In [1]: import numpy as np

In [2]: from numpy import linalg as LA

In [3]: np.set_printoptions(precision=1, suppress=True, linewidth=120)

In [4]: def rd(a):
   ...:     return np.round(a, 1) + 0
   ...: 

In [5]: feats = np.array([[0.0, 0.0, 1.0], [0.0, 0.0, 3.0], [1.0, 3.0, 0.0]])

In [6]: # null space of dimension 1

In [7]: proj = np.triu(np.array([[2, 1, 0], [0, 0, 0], [1, 2, 1]]), 1) + np.eye(3)

In [8]: B = proj @ feats @ LA.inv(proj)

In [9]: proj @ feats - feats @ proj
Out[9]: 
array([[ 0.,  0.,  3.],
       [ 0.,  0.,  0.],
       [ 0., -1.,  0.]])

In [10]: rd(LA.det(B))
Out[10]: np.float64(0.0)

In [11]: LA.matrix_rank(B)
Out[11]: np.int64(2)

In [12]: F = np.load("run10.npy")

In [13]: F
Out[13]: 
array([[0, 0, 1],
       [0, 0, 0],
       [1, 0, 0]])

In [14]: w, vecs = LA.eigh(F)

In [15]: vec = np.array([2, -9, 8])

In [16]: rd(LA.eigvalsh(F[1:, 1:]))
Out[16]: array([0., 0.])

In [17]: np.abs(F).sum(axis=1).max(), np.abs(w).max()
Out[17]: (np.int64(1), np.float64(1.0))

In [18]: rd(vecs * np.maximum(w, 0) @ vecs.T)
Out[18]: 
array([[0.5, 0. , 0.5],
       [0. , 0. , 0. ],
       [0.5, 0. , 0.5]])

In [19]: vec = np.array([-2, 0, 1])

In [20]: F @ np.eye(3)[0]
Out[20]: array([0., 0., 1.])

In [21]: (F @ vec).argmax()
Out[21]: np.int64(0)

In [22]: np.sign((F @ vec).round(6))
Out[22]: array([ 1,  0, -1])

In [23]: np.einsum("ij,j->i", F, vec)
Out[23]: array([ 1,  0, -2])

In [24]: LA.norm(F @ vec) <= LA.norm(F, 2) * LA.norm(vec) + 1e-9
Out[24]: np.True_

In [25]: F * vec
Out[25]: 
array([[ 0,  0,  1],
       [ 0,  0,  0],
       [-2,  0,  0]])

In [26]: rk = LA.matrix_rank(F)

In [27]: rk
Out[27]: np.int64(2)

In [28]: null = LA.svd(F)[2][rk:].T

In [29]: np.allclose(F @ null, 0)
Out[29]: True

In [30]: [int(LA.matrix_rank(F[:i])) for i in range(1, len(F) + 1)]
Out[30]: [1, 1, 2]

In [31]: null @ null.T
Out[31]: 
array([[0., 0., 0.],
       [0., 1., 0.],
       [0., 0., 0.]])

In [32]: [int(LA.matrix_rank(F[:, :j + 1])) for j in range(3)]
Out[32]: [1, 1, 2]

In [33]: F @ F
Out[33]: 
array([[1, 0, 0],
       [0, 0, 0],
       [0, 0, 1]])

In [34]: (LA.matrix_power((F != 0) + (F.T != 0) + np.eye(3), 3) > 0).astype(int)
Out[34]: 
array([[1, 0, 1],
       [0, 1, 0],
       [1, 0, 1]])

In [35]: mat = np.load("block9.npy")

In [36]: mat
Out[36]: 
array([[ 6.5, -2.5, -3.1],
       [ 7.9, -0.2, -0.2],
       [ 7.1, -1.8, -1.9],
       [ 9.9,  2.4,  3.8],
       [ 7.1, -2.1, -1.7],
       [ 7.2, -2.7, -1.7],
       [ 8.9,  2. ,  1.8],
       [ 8.9,  1.6,  1.7],
       [ 8.6,  1.2,  1.2],
       [ 8.6,  1. ,  1.2],
       [ 8.5,  1.8,  1. ],
       [ 5.7, -3.8, -4.6],
       [ 9.5,  2.6,  3.1],
       [ 7.5, -0.9, -0.9],
       [ 9.7,  2.3,  3.5],
       [ 7.4, -0.6, -1.1],
       [ 6.3, -2.4, -3.3],
       [ 8.7, -0.8,  1.4],
       [ 6.7, -2.1, -2.6],
       [ 6.1, -2.7, -3.8],
       [ 9.4,  3.5,  2.7],
       [ 8.8,  0.2,  1.5],
       [ 6. , -3.2, -4.1],
       [ 8.1,  1.3,  0.3],
       [ 6.9, -1.8, -2.3],
       [10.3,  2.7,  4.6],
       [ 6.4, -1.7, -3.3]])

In [37]: d = LA.norm(mat[:, None] - mat[None], axis=-1)

In [38]: (d + 1e9 * np.eye(27)).round(6).argmin(axis=1)
Out[38]: array([16, 13,  4, 14,  2,  4,  7,  6,  9,  8,  8, 22, 14, 15,  3, 13,  0, 21, 24, 22, 12,  9, 19, 10,  2,  3, 16])

In [39]: d.mean(axis=1).argmax()
Out[39]: np.int64(25)

In [40]: rd(LA.norm(mat, axis=1))
Out[40]: 
array([ 7.6,  7.9,  7.6, 10.9,  7.6,  7.9,  9.3,  9.2,  8.8,  8.7,  8.7,  8.3, 10.3,  7.6, 10.6,  7.5,  7.5,  8.8,
        7.5,  7.7, 10.4,  8.9,  7.9,  8.2,  7.5, 11.6,  7.4])

In [41]: vec = np.array([9, 1, 6])

In [42]: y = mat @ vec

In [43]: rd(LA.lstsq(mat, y)[0])
Out[43]: array([9., 1., 6.])

In [44]: rd(LA.solve(mat.T @ mat, mat.T @ y))
Out[44]: array([9., 1., 6.])

In [45]: rng = np.random.default_rng(70652)

In [46]: y = y + 0.1 * rng.normal(size=27)

In [47]: rd(y)
Out[47]: 
array([ 37.4,  70.1,  50.5, 114.1,  51.6,  51.8,  92.9,  91.9,  85.7,  85.7,  84.3,  19.6, 106.7,  61.3, 110.7,  59.3,
        34.5,  85.9,  42.6,  29.5, 104.3,  88.2,  26.3,  75.9,  46.7, 123.2,  36. ])

In [48]: coef, *_ = LA.lstsq(mat, y)

In [49]: rd(LA.norm(y - mat @ coef))
Out[49]: np.float64(0.7)

In [50]: coef.round()
Out[50]: array([9., 1., 6.])

In [51]: E = np.load("test6.npy")

In [52]: E
Out[52]: 
array([[-0.8,  3.9,  0.9,  0.5],
       [-0.1,  3.9, -0.4,  1.5],
       [ 0. ,  2.7,  0.1, -0.5],
       [-1.9,  2.1,  1. ,  1.7]])

In [53]: rd(np.poly(E))
Out[53]: array([ 1. , -4.9,  2.4,  2. ,  5. ])

In [54]: rd(LA.det(2 * E)), rd(LA.det(E))
Out[54]: (np.float64(80.4), np.float64(5.0))

In [55]: B = np.c_[mat[:, :2] @ np.array([[0, -2], [-2, 0]]), np.array([0, -2, -1, -2, -3, 2, -3, -2, -3, -1, 3, 0, 2, 3, 0, -3, 2, 3, 2, -2, -1, 2, 0, -2, 1, -1, 2])]

In [56]: B
Out[56]: 
array([[  5. , -13. ,   0. ],
       [  0.4, -15.8,  -2. ],
       [  3.6, -14.2,  -1. ],
       [ -4.8, -19.8,  -2. ],
       [  4.2, -14.2,  -3. ],
       [  5.4, -14.4,   2. ],
       [ -4. , -17.8,  -3. ],
       [ -3.2, -17.8,  -2. ],
       [ -2.4, -17.2,  -3. ],
       [ -2. , -17.2,  -1. ],
       [ -3.6, -17. ,   3. ],
       [  7.6, -11.4,   0. ],
       [ -5.2, -19. ,   2. ],
       [  1.8, -15. ,   3. ],
       [ -4.6, -19.4,   0. ],
       [  1.2, -14.8,  -3. ],
       [  4.8, -12.6,   2. ],
       [  1.6, -17.4,   3. ],
       [  4.2, -13.4,   2. ],
       [  5.4, -12.2,  -2. ],
       [ -7. , -18.8,  -1. ],
       [ -0.4, -17.6,   2. ],
       [  6.4, -12. ,   0. ],
       [ -2.6, -16.2,  -2. ],
       [  3.6, -13.8,   1. ],
       [ -5.4, -20.6,  -1. ],
       [  3.4, -12.8,   2. ]])

In [57]: LA.matrix_rank(np.c_[mat, B])
Out[57]: np.int64(4)

In [58]: rd(LA.norm(B - mat @ LA.lstsq(mat, B)[0], axis=0))
Out[58]: array([ 0. ,  0. , 10.1])

In [59]: rd(LA.lstsq(mat, B[:, 0])[0])
Out[59]: array([ 0., -2.,  0.])

In [60]: B = E / LA.norm(E, axis=1, keepdims=True)

In [61]: gram = B @ B.T

In [62]: rd(gram[0])
Out[62]: array([1. , 0.9, 0.9, 0.8])

In [63]: W0 = np.load("sample10.npy")

In [64]: W0
Out[64]: 
array([[ 0.,  2.,  0.,  0.],
       [ 2., -1.,  2.,  0.],
       [ 0.,  2.,  1.,  2.],
       [ 0.,  0.,  2.,  2.]])

In [65]: w, vecs = LA.eig(W0)

In [66]: rd(np.sort(LA.eigvals(LA.inv(W0))))
Out[66]: array([-2.8, -0.3,  0.2,  0.6])

In [67]: rd(w)
Out[67]: array([-3.3, -0.4,  1.7,  4. ])

In [68]: rd(np.sort(LA.eigvals(W0.T)))
Out[68]: array([-3.3, -0.4,  1.7,  4. ])

In [69]: rd(W0 @ vecs[:, 0] - w[0] * vecs[:, 0])
Out[69]: array([0., 0., 0., 0.])

In [70]: vec = np.array([1, 1, 0, 1])

In [71]: y = W0 @ vec

In [72]: y
Out[72]: array([2., 1., 4., 2.])

In [73]: rd(LA.solve(W0, W0[:, 0]))
Out[73]: array([1., 0., 0., 0.])

In [74]: rd(LA.solve(W0, y))
Out[74]: array([1., 1., 0., 1.])

In [75]: rd(LA.solve(W0, 2 * y))
Out[75]: array([2., 2., 0., 2.])

In [76]: B = LA.invert(W0)
---------------------------------------------------------------------------
AttributeError                            Traceback (most recent call last)
Cell In[76], line 1
----> 1 B = LA.invert(W0)

AttributeError: module 'numpy.linalg' has no attribute 'invert'

In [77]: B = LA.inv(W0)

In [78]: rd(LA.inv(B))
Out[78]: 
array([[ 0.,  2.,  0.,  0.],
       [ 2., -1.,  2.,  0.],
       [ 0.,  2.,  1.,  2.],
       [ 0.,  0.,  2.,  2.]])

In [79]: (np.abs(B) > 1e-9).astype(int)
Out[79]: 
array([[1, 1, 1, 1],
       [1, 0, 0, 0],
       [1, 0, 1, 1],
       [1, 0, 1, 1]])

In [80]: rd(B)
Out[80]: 
array([[-0.8,  0.5,  1. , -1. ],
       [ 0.5,  0. ,  0. ,  0. ],
       [ 1. ,  0. , -1. ,  1. ],
       [-1. ,  0. ,  1. , -0.5]])

In [81]: W0 @ B
Out[81]: 
array([[1., 0., 0., 0.],
       [0., 1., 0., 0.],
       [0., 0., 1., 0.],
       [0., 0., 0., 1.]])

In [82]: np.allclose(B, W0.T)
Out[82]: False

In [83]: rd(LA.det(W0) * B)
Out[83]: 
array([[-6.,  4.,  8., -8.],
       [ 4.,  0.,  0.,  0.],
       [ 8.,  0., -8.,  8.],
       [-8.,  0.,  8., -4.]])

In [84]: B = np.array([[2], [3], [3]])

In [85]: basis = np.array([[0, 0, 3, 1]])

In [86]: X = B @ basis

In [87]: X
Out[87]: 
array([[0, 0, 6, 2],
       [0, 0, 9, 3],
       [0, 0, 9, 3]])

In [88]: U, sigma, VT = LA.svd(X)

In [89]: vecs = VT[:(sigma > 1e-8).sum()]

In [90]: vec = X[0] + 2 * X[1] + rng.integers(2) * np.eye(4)[3]

In [91]: vec
Out[91]: array([ 0.,  0., 24.,  8.])

In [92]: rd(np.diag(vecs.T @ vecs))
Out[92]: array([0. , 0. , 0.9, 0.1])

In [93]: rd(LA.norm(vec - vecs.T @ vecs @ vec))
Out[93]: np.float64(0.0)

In [94]: LA.matrix_rank(np.vstack([X, vec]))
Out[94]: np.int64(1)

In [95]: B = X / np.sqrt((X ** 2).mean(axis=1, keepdims=True))

In [96]: rd(LA.norm(B, axis=1))
Out[96]: array([2., 2., 2.])

In [97]: LA.matrix_rank(B) == LA.matrix_rank(X)
Out[97]: np.True_

In [98]: rd(B[2])
Out[98]: array([0. , 0. , 1.9, 0.6])

In [99]: B = np.array([[-3], [-3], [-2]])

In [100]: basis = np.array([[3, -5, 0, 1]])

In [101]: J = B @ basis

In [102]: J
Out[102]: 
array([[-9, 15,  0, -3],
       [-9, 15,  0, -3],
       [-6, 10,  0, -2]])

In [103]: rd(LA.norm(J, 2) / LA.norm(J))
Out[103]: np.float64(1.0)

In [104]: LA.cond(J) > 100
Out[104]: np.True_

In [105]: arr = np.load("a.npy")

In [106]: arr
Out[106]: 
array([[-2.,  1.,  1.,  1.],
       [ 1., -2.,  1.,  1.],
       [ 1.,  1., -2.,  1.],
       [ 1.,  1.,  1., -2.]])

In [107]: T = np.stack([arr, -1 * arr, arr[::-1]])

In [108]: T.shape
Out[108]: (3, 4, 4)

In [109]: LA.matrix_rank(T)
Out[109]: array([4, 4, 4])

In [110]: rd(LA.norm(T, axis=(1, 2)))
Out[110]: array([5.3, 5.3, 5.3])

In [111]: T.sum(axis=0)
Out[111]: 
array([[ 1.,  1.,  1., -2.],
       [ 1.,  1., -2.,  1.],
       [ 1., -2.,  1.,  1.],
       [-2.,  1.,  1.,  1.]])

In [112]: np.einsum("bij,cij->bc", T, T)
Out[112]: 
array([[ 28., -28.,  -8.],
       [-28.,  28.,   8.],
       [ -8.,   8.,  28.]])
